In [1]: import numpy as np

In [2]: import numpy.linalg as la

In [3]: np.set_printoptions(precision=2, suppress=True, linewidth=100)

In [4]: tidy = lambda a: np.round(a, 2) + 0

In [5]: feats = np.array([[0.1, 2.0, 1.0, 1.0],
   ...:     [0.0, 1.1, 3.0, -1.0],
   ...:     [0.0, -2.0, 0.1, -2.0],
   ...:     [0.0, 2.0, 1.0, 1.1]])

In [6]: x = np.array([-1, 2, -3, 3])

In [7]: y = feats @ x

In [8]: coef, lr = np.zeros(4), 1 / la.norm(feats, 2) ** 2

In [9]: for i in range(30):
   ...:     coef -= lr * feats.T @ (feats @ coef - y)
   ...:     if i % 10 == 0: print(i, round(la.norm(feats @ coef - y), 2))
   ...: 
0 7.42
10 0.05
20 0.05

In [10]: tidy(coef)
Out[10]: array([ 0.02,  1.65, -2.74,  3.37])

In [11]: print(tidy(la.cond(feats)))
110.31

In [12]: f = np.array([3, 0, 2, 2])

In [13]: Y = feats + np.outer(f, np.eye(4)[2])

In [14]: la.matrix_rank(Y - feats)
Out[14]: np.int64(1)

In [15]: M = np.loadtxt("case5.csv", delimiter=",")

In [16]: tidy(M)
Out[16]: 
array([[0.44, 0.22, 0.33],
       [0.2 , 0.8 , 0.  ],
       [0.25, 0.5 , 0.25]])

In [17]: # a transition matrix

In [18]: Y = la.invert(M)
---------------------------------------------------------------------------
AttributeError                            Traceback (most recent call last)
Cell In[18], line 1
----> 1 Y = la.invert(M)

AttributeError: module 'numpy.linalg' has no attribute 'invert'

In [19]: Y = la.inv(M)

In [20]: tidy(la.slogdet(M)[0])
Out[20]: np.float64(1.0)

In [21]: tidy(Y)
Out[21]: 
array([[ 4.5 ,  2.5 , -6.  ],
       [-1.12,  0.63,  1.5 ],
       [-2.25, -3.75,  7.  ]])

In [22]: data = np.load("sample1.npy")

In [23]: print(data)
[[0 0 0 0 1]
 [0 0 0 1 0]
 [0 0 1 0 0]
 [1 0 0 0 0]
 [0 1 0 0 0]]

In [24]: f = np.array([3, 0, -1, 1, -2])

In [25]: Y = data + np.outer(f, np.eye(5)[2])

In [26]: la.matrix_rank(Y - data)
Out[26]: np.int64(1)
